In [1]: import numpy as np

In [2]: import numpy.linalg as la

In [3]: np.set_printoptions(suppress=True, linewidth=200)

In [4]: Q, _ = la.qr(np.array([[-0.1, 0.7, 0.5, 0.1, -1.8, 0.0, -1.8],
   ...:     [-0.7, -1.0, 1.0, 0.3, -0.6, -1.5, 1.2],
   ...:     [0.4, 0.3, -1.4, 0.0, 1.2, 1.1, -0.3],
   ...:     [-0.1, -0.5, 1.7, 0.7, 1.2, -0.6, -1.6],
   ...:     [-1.2, -2.0, -0.9, -0.6, -0.1, -0.1, -0.5],
   ...:     [2.8, -0.2, -1.5, 0.2, -0.8, 0.4, 0.5],
   ...:     [-2.1, 0.7, -0.5, 0.3, -0.7, -0.4, -1.0]]))

In [5]: data = 3 * Q

In [6]: print(data.round(2))
[[-0.08  0.85  0.47  0.28  1.87 -1.93 -0.86]
 [-0.55 -1.13  0.87 -0.99  0.97  1.3  -1.75]
 [ 0.32  0.32 -1.34 -0.82 -1.4  -0.83 -1.91]
 [-0.08 -0.59  1.73 -1.6  -0.98 -1.31  0.65]
 [-0.95 -2.28 -1.19  0.4   0.31 -1.05  0.35]
 [ 2.22 -0.51 -0.82 -1.28  1.07  0.07  0.59]
 [-1.66  1.04 -1.06 -1.7   0.62  0.25  0.82]]

In [7]: t3 = np.stack([data, 3 * data, data[::-1]])

In [8]: print(np.round(np.einsum("bij,cij->bc", t3, t3), 2))
[[ 63. 189.   9.]
 [189. 567.  27.]
 [  9.  27.  63.]]

In [9]: print(la.matrix_rank(t3.reshape(3, -1)))
2

In [10]: print(t3.shape)
(3, 7, 7)

In [11]: print(np.round(la.norm(t3, axis=(1, 2)), 2))
[ 7.94 23.81  7.94]

In [12]: print((t3 @ data.T).shape)
(3, 7, 7)

In [13]: E = np.load("run13.npy")

In [14]: print(E)
[[ 2.51 -2.5   1.86]
 [-6.37 -8.34 -0.96]
 [ 9.99  7.52  3.  ]
 [-0.37 -3.78  0.8 ]
 [-1.88 -9.29  1.52]
 [ 8.91  5.85  2.89]
 [ 7.33  8.09  1.49]
 [ 0.8   7.6  -1.6 ]
 [-1.8   0.42 -0.99]
 [-0.5   4.   -1.28]
 [ 2.58  7.19 -0.58]
 [ 7.81  4.12  2.8 ]
 [-2.4  -5.3   0.19]
 [ 5.99  4.5   1.84]
 [ 2.29 -4.4   2.31]
 [-2.78 -9.11  0.98]
 [-3.07 -3.22 -0.73]
 [-6.89 -4.29 -2.32]
 [-5.1  -4.69 -1.32]
 [ 0.11 -7.81  2.1 ]
 [-4.73 -0.88 -2.1 ]]

In [15]: Ac = E - E.mean(axis=0)

In [16]: vecs = la.svd(Ac)[2][:2]

In [17]: other = Ac - Ac @ vecs.T @ vecs

In [18]: print(np.round((Ac @ vecs.T).std(axis=0), 2))
[7.17 3.23]

In [19]: print(la.norm(other, axis=1).round(6).argmax())
16

In [20]: cov = np.cov(E, rowvar=False)

In [21]: print(np.median(E, axis=0))
[-0.37 -2.5   0.8 ]

In [22]: print(cov.round(2))
[[25.39 21.82  6.91]
 [21.82 36.43  1.31]
 [ 6.91  1.31  3.09]]

In [23]: print(np.argsort(-E.std(axis=0).round(6), kind="stable"))
[1 0 2]

In [24]: print(np.round(E.std(axis=0), 2))
[4.92 5.89 1.72]

In [25]: vec = np.array([0, 2, -3, -3, -2, -4, -3])

In [26]: y = data @ vec

In [27]: print(y.round(2))
[ 5.98 -3.81 19.01  3.66  0.32  1.1   5.71]

In [28]: print(np.round(la.solve(data.T, data[3]), 2) + 0)
[0. 0. 0. 1. 0. 0. 0.]

In [29]: print(np.round(la.solve(data, y + data[:, 3]), 2) + 0)
[ 0.  2. -3. -2. -2. -4. -3.]

In [30]: K = np.loadtxt("m.csv", delimiter=",")

In [31]: print(K)
[[ 0.    1.3   0.01 -0.2  -2.    2.4   1.7   1.2   0.6  -0.7  -0.6 ]
 [-1.2   0.8   1.22 -0.2  -1.5   0.3  -0.4  -0.1  -1.8  -0.5   1.5 ]
 [ 0.6   0.1  -0.53  0.9   1.4  -0.8  -1.3  -0.9  -0.7   0.1  -0.3 ]
 [-0.7  -0.7   0.7  -1.6   1.   -1.3  -0.4   1.1  -0.2  -0.4   1.4 ]
 [ 0.2  -1.7  -0.23  0.1  -0.6   1.2   0.2  -1.1   1.4  -0.2   0.  ]
 [ 0.4   0.8  -0.38 -0.1   0.1   1.4   0.5   0.1   0.7  -1.3  -0.3 ]
 [ 0.1   0.3  -0.1   0.5  -0.5   0.4   0.   -0.4  -1.4  -0.1  -0.2 ]
 [ 0.6  -0.3  -0.57  0.5   0.2  -0.2  -0.9   0.5  -2.1  -1.7  -0.2 ]
 [-1.6   0.2   1.62 -0.6   0.1   0.6   0.8   0.3   0.   -0.6  -1.  ]
 [ 1.8  -0.1  -1.79  0.4   0.7  -0.1   2.   -0.9  -0.3   0.6  -0.6 ]
 [-0.7  -1.5   0.72 -0.3  -1.3   0.8  -1.3   0.6   0.9  -1.7  -2.  ]
 [ 0.2   2.   -0.21  0.4   0.6  -1.   -0.3   2.4  -0.9  -1.   -0.1 ]
 [ 0.7   0.4  -0.71 -0.9   0.1   0.3   0.    0.7   2.4  -2.4  -1.1 ]
 [-1.1   2.2   1.11 -0.3  -0.9  -0.4   0.6  -0.3   0.5   0.   -1.4 ]
 [ 0.8   0.5  -0.81 -0.8   0.3  -3.1   1.6   1.3  -0.9   1.3  -2.  ]
 [-0.8   1.6   0.85 -1.5  -0.7  -0.7   0.5   1.7   0.2  -0.5   0.  ]
 [ 2.1   0.8  -2.09 -0.8  -0.1   0.5  -1.1  -0.2  -0.4  -1.3   1.  ]
 [-0.5  -0.7   0.52  0.4  -0.4   2.2  -0.5   0.9   0.2   2.1  -0.6 ]
 [ 1.4   0.1  -1.41 -0.3  -0.6   0.4   0.5  -0.8   0.3   0.7  -0.5 ]
 [ 0.6  -0.4  -0.61 -1.   -1.1  -1.4   1.1   0.9   1.1   1.3   0.1 ]
 [-1.1   1.1   1.07 -1.9  -0.1  -1.7   1.2  -0.6   0.1   1.7  -0.7 ]
 [-0.7   0.6   0.67 -0.2   0.3   0.1  -0.3  -2.6   0.1  -1.3  -0.3 ]
 [-0.2   0.8   0.17 -0.3  -0.9   1.2  -0.7  -0.3   0.5   0.4   1.7 ]
 [ 0.1   0.6  -0.11 -0.6  -1.    1.2   0.3   0.3   1.9  -0.1   1.5 ]
 [ 2.3   1.4  -2.29 -1.2  -0.1   0.6   0.6  -0.8  -0.1   0.1   0.4 ]
 [-0.6   0.7   0.55  0.8   0.6  -0.2   1.    1.7  -0.3  -0.1   0.1 ]
 [ 0.2  -0.3  -0.2  -2.   -2.2   2.   -0.5  -0.6   0.   -0.4   0.  ]
 [-0.7   0.2   0.71  0.5   0.    0.3  -0.5  -2.   -1.5   0.1   0.1 ]
 [-0.3  -1.6   0.28 -1.   -0.2   0.3   0.6  -0.1  -0.8  -0.6  -0.3 ]
 [ 1.   -1.3  -0.98 -1.2  -1.    0.9   1.2  -0.7   0.7  -0.2  -0.6 ]
 [-0.3   0.3   0.3   0.2   1.2   0.4  -0.9   0.8  -0.3   0.6   0.7 ]
 [-1.    1.5   0.98 -1.   -1.1  -0.1   1.2  -0.8  -0.7   0.6   3.1 ]
 [ 0.5   0.1  -0.5  -0.4   0.7  -1.6   1.3   0.1   0.3  -0.2   2.7 ]
 [-0.7  -1.    0.66  0.3   0.   -0.1   0.   -1.3   2.8  -0.3  -0.5 ]]

In [32]: vec = np.array([-2, -1, 1, 2, -1, -1, 1, -1, 1, 1, 1])

In [33]: y = K @ vec

In [34]: print(np.round(la.pinv(K) @ K, 2) + 0)
[[1. 0. 0. 0. 0. 0. 0. 0. 0. 0. 0.]
 [0. 1. 0. 0. 0. 0. 0. 0. 0. 0. 0.]
 [0. 0. 1. 0. 0. 0. 0. 0. 0. 0. 0.]
 [0. 0. 0. 1. 0. 0. 0. 0. 0. 0. 0.]
 [0. 0. 0. 0. 1. 0. 0. 0. 0. 0. 0.]
 [0. 0. 0. 0. 0. 1. 0. 0. 0. 0. 0.]
 [0. 0. 0. 0. 0. 0. 1. 0. 0. 0. 0.]
 [0. 0. 0. 0. 0. 0. 0. 1. 0. 0. 0.]
 [0. 0. 0. 0. 0. 0. 0. 0. 1. 0. 0.]
 [0. 0. 0. 0. 0. 0. 0. 0. 0. 1. 0.]
 [0. 0. 0. 0. 0. 0. 0. 0. 0. 0. 1.]]

In [35]: print(np.round(la.lstsq(K, y)[0], 2))
[-2. -1.  1.  2. -1. -1.  1. -1.  1.  1.  1.]

In [36]: print(np.round(la.solve(K.T @ K, K.T @ y), 2))
[-2. -1.  1.  2. -1. -1.  1. -1.  1.  1.  1.]

In [37]: rng = np.random.default_rng(96)

In [38]: y = y + 0.02 * rng.normal(size=34)

In [39]: print(y.round(2))
[ -2.31   2.55  -1.95  -0.84   3.16  -4.15  -0.82  -5.85   1.61  -2.51  -1.17  -6.1   -6.51   1.82  -3.02  -2.23 -10.68   1.52  -2.89   1.8    3.03   1.48   1.07   1.    -9.36   1.27  -4.41   2.83
  -0.64  -2.14  -1.28   5.68   2.51   7.06]

In [40]: coef, *_ = la.lstsq(K, y)

In [41]: print([round(float(la.norm(la.solve(K.T @ K + lam * np.eye(11), K.T @ y))), 2) for lam in (0, 1, 10, 100)])
[4.1, 3.85, 2.88, 1.05]

In [42]: print(round(float(la.norm(y - K @ coef)), 2))
0.09

In [43]: t3 = np.stack([E, -2 * E, E[::-1]])

In [44]: print(np.round(la.norm(t3, axis=(1, 2)), 2))
[36.33 72.67 36.33]

In [45]: print(la.matrix_rank(t3.reshape(3, -1)))
2

In [46]: lab = K[:, 1] > np.median(K[:, 1])

In [47]: u = K[lab].mean(axis=0) - K[~lab].mean(axis=0)

In [48]: print(np.round((((K - K.mean(axis=0)) @ u > 0) == lab).mean(), 2))
0.91

In [49]: print(lab.astype(int))
[1 1 0 0 0 1 0 0 0 0 0 1 1 1 1 1 1 0 0 0 1 1 1 1 1 1 0 0 0 0 0 1 0 0]

In [50]: print(np.argsort(-np.abs(u).round(6), kind="stable"))
[ 1  7  6  3 10  9  4  5  8  0  2]

In [51]: d = la.norm(K[:, None] - K[None], axis=-1)

In [52]: print(d[22].round(6).argsort(kind="stable")[:4])
[22 23 30  1]

In [53]: print(np.flatnonzero(d[22] < d.mean() / 2))
[22 23]

In [54]: print((d + 1e9 * np.eye(34)).round(6).argmin(axis=1))
[ 5  6 30 30 29 12 27  6 13 18 28 25  5  8 19 13 24 30 29 18 13 27 23 22 18 30 29  6  6 18 25  1  3  4]

In [55]: print(d.shape)
(34, 34)

In [56]: print(la.matrix_rank(d ** 2))
13

In [57]: print(np.unravel_index(d.round(6).argmax(), d.shape))
(np.int64(10), np.int64(31))

In [58]: M = np.load("layer1.npy")

In [59]: print(M)
[[ 1 -1  1 -1]
 [ 1  0  0  0]
 [ 1  1  1  1]
 [ 1  2  4  8]
 [ 1  3  9 27]]

In [60]: W = np.array([[1, 2], [0, 1], [2, 2], [0, 0]])

In [61]: coef = np.array([0, 0])

In [62]: act = np.maximum(M @ W + coef, 0)

In [63]: print(act)
[[ 3  3]
 [ 1  2]
 [ 3  5]
 [ 9 12]
 [19 23]]

In [64]: print((act > 0).astype(int))
[[1 1]
 [1 1]
 [1 1]
 [1 1]
 [1 1]]

In [65]: print(la.matrix_rank(act))
2

In [66]: cent = np.array([[3, 0, 3], [3, 3, 3]])

In [67]: print(act @ cent)
[[ 18   9  18]
 [  9   6   9]
 [ 24  15  24]
 [ 63  36  63]
 [126  69 126]]

In [68]: arr = np.load("w.npy")

In [69]: print(arr.round(2))
[[ 0.88 -0.27 -0.27 -0.27]
 [-0.27  0.37 -0.63 -0.63]
 [-0.27 -0.63  0.37 -0.63]
 [-0.27 -0.63 -0.63  0.37]]

In [70]: # symmetric, so the eigenvalues are real

In [71]: vec = np.array([2, 4, 1, 6])

In [72]: y = arr @ vec

In [73]: print(y.round(2))
[-1.19 -3.45 -6.45 -1.45]

In [74]: print(np.round(la.solve(arr, arr[:, 0]), 2) + 0)
[1. 0. 0. 0.]

In [75]: print(np.round(la.solve(arr.T, arr[1]), 2) + 0)
[0. 1. 0. 0.]

In [76]: print(np.round(la.solve(arr, y + arr[:, 2]), 2))
[2. 4. 2. 6.]

In [77]: feats = np.array([[-3.0, -3.0, 3.0, 0.0],
    ...:     [2.0, -3.0, 1.0, 0.0],
    ...:     [0.0, 0.0, 2.0, 6.0],
    ...:     [0.0, 0.0, 7.0, 0.0]])

In [78]: print(feats)
[[-3. -3.  3.  0.]
 [ 2. -3.  1.  0.]
 [ 0.  0.  2.  6.]
 [ 0.  0.  7.  0.]]

In [79]: vec = np.array([-3, -7, -6, -1])

In [80]: y = feats @ vec

In [81]: coef, lr = np.zeros(4), 1 / la.norm(feats, 2) ** 2

In [82]: for i in range(300):
    ...:     coef -= lr * feats.T @ (feats @ coef - y)
    ...:     if i % 50 == 0: print(i, round(la.norm(feats @ coef - y), 2))
    ...: 
0 27.14
50 0.0
100 0.0
150 0.0
200 0.0
250 0.0

In [83]: print(np.round(la.cond(feats), 2))
2.48

In [84]: print(coef.round(2))
[-3. -7. -6. -1.]

In [85]: u = np.array([9, 6, 1, 8])

In [86]: other = feats + np.outer(u, np.eye(4)[3])

In [87]: print(la.matrix_rank(la.inv(other) - la.inv(feats), tol=1e-8))
1

In [88]: print(other)
[[-3. -3.  3.  9.]
 [ 2. -3.  1.  6.]
 [ 0.  0.  2.  7.]
 [ 0.  0.  7.  8.]]

In [89]: lab = rng.permutation(4)

In [90]: print(lab)
[3 0 1 2]

In [91]: other = feats[lab][:, lab]

In [92]: print(other)
[[ 0.  0.  0.  7.]
 [ 0. -3. -3.  3.]
 [ 0.  2. -3.  1.]
 [ 6.  0.  0.  2.]]

In [93]: print(np.trace(other))
-4.0

In [94]: print(np.round(np.sort(np.abs(la.eigvals(other))), 2))
[3.87 3.87 5.56 7.56]

In [95]: print(round(la.det(other), 2), np.round(la.det(feats[lab]), 2))
-630.0 630.0

In [96]: hat = np.triu(np.array([[1, 2, 1, 0], [-2, 1, 3, -2], [2, 1, 0, -1], [3, -1, 0, -1]]), 1) + np.eye(4)

In [97]: other = hat @ feats @ la.inv(hat)

In [98]: print(np.round(np.poly(other), 2))
[   1.    4.  -39. -282. -630.]

In [99]: print(la.matrix_rank(other))
4

In [100]: print(np.round(la.det(other), 2))
-630.0

In [101]: other = feats / np.sqrt((feats ** 2).mean(axis=1, keepdims=True))

In [102]: print(la.matrix_rank(other) == la.matrix_rank(feats))
True

In [103]: F = np.loadtxt("a.csv", delimiter=",")

In [104]: print(F)
[[ 2.  5. -3. -3.  5. -4.  1.  0.  5.  0.]
 [-2.  4. -3.  0. -1.  0.  3.  6.  6. -1.]
 [ 3.  8.  2.  5.  2. -1.  3.  3.  8. -7.]
 [-2.  2. -4.  0.  4. -4.  3.  5.  0.  0.]
 [ 2.  3. -2. -1.  9. -7.  6. -5.  3.  3.]
 [-2.  4. -2. -2.  3. -3.  0. -2.  1.  2.]
 [-2.  8. -3.  1.  7. -5.  4.  8.  3. -2.]
 [-1.  2.  0.  3. -3.  2.  2.  3.  3. -3.]
 [ 5.  4.  1.  3.  1. -5.  2. -8.  2. -3.]
 [-5.  0. -4.  1.  9. -7.  5.  1.  0.  4.]
 [ 2.  1.  0.  0.  1. -3.  3. -3. -1.  1.]
 [ 3.  4.  2.  2.  3. -4.  4.  0.  2. -1.]
 [ 3.  6. -1.  6.  3. -5.  7. -1.  1. -6.]
 [ 1. -3.  3.  6. -1.  0.  4. -5. -2. -1.]
 [-2.  6.  0.  7.  3. -4.  5.  6.  4. -5.]
 [ 3.  7.  1.  1.  7. -6.  1. -2.  6. -2.]
 [-3. -1.  1.  5.  0.  2.  4.  1.  2. -1.]
 [ 3.  8. -1. -1.  7. -5.  2.  3.  8. -2.]
 [-1.  0. -1.  3.  2. -2.  2.  2. -3. -2.]
 [-2.  4. -2. -2.  3. -3.  0. -2.  1.  2.]
 [ 0.  6. -5. -1.  9. -9.  3.  0.  3.  0.]
 [ 5.  1.  4.  3.  1. -3.  1. -3. -1. -2.]
 [ 0.  2. -2. -3.  1. -1. -2.  0.  0.  1.]
 [-1.  1. -1. -1.  2. -3.  0. -2.  1.  2.]
 [-1.  1.  0.  1.  5. -3.  5. -5. -2.  3.]
 [ 0.  0. -2. -3.  2. -4. -2. -2.  1.  3.]
 [ 3.  2. -2.  1.  5. -5.  0. -1. -1. -3.]
 [-1.  1. -1. -1.  2. -3.  0. -2.  1.  2.]
 [ 0.  3. -1.  6.  0. -3.  7.  2. -1. -4.]
 [-1.  4.  2.  6.  5. -5.  8. -1.  5.  0.]]

In [105]: vec = np.array([2, 3, -1, 2, -2, 3, 2, 0, 2, 1])

In [106]: y = F @ vec

In [107]: coef, lr = np.zeros(10), 1 / la.norm(F, 2) ** 2

In [108]: for i in range(250):
     ...:     coef -= lr * F.T @ (F @ coef - y)
     ...:     if i % 50 == 0: print(i, round(la.norm(F @ coef - y), 2))
     ...: 
0 64.68
50 6.95
100 3.05
150 2.0
200 1.7

In [109]: print(coef.round(2))
[ 0.81  2.32  0.14  0.22 -2.15  2.22  2.74 -0.25  2.14 -0.78]

In [110]: lab = F[:, 9] > np.median(F[:, 9])

In [111]: u = F[lab].mean(axis=0) - F[~lab].mean(axis=0)

In [112]: print(np.round((((F - F.mean(axis=0)) @ u > 0) == lab).mean(), 2))
0.93

In [113]: print(((F - F.mean(axis=0)) @ u > 0).astype(int))
[1 0 0 1 1 1 0 0 0 1 1 0 0 0 0 0 0 0 0 1 1 0 1 1 1 1 1 1 0 0]

In [114]: print(np.argsort(-np.abs(u).round(6), kind="stable"))
[9 3 7 4 2 0 5 1 6 8]
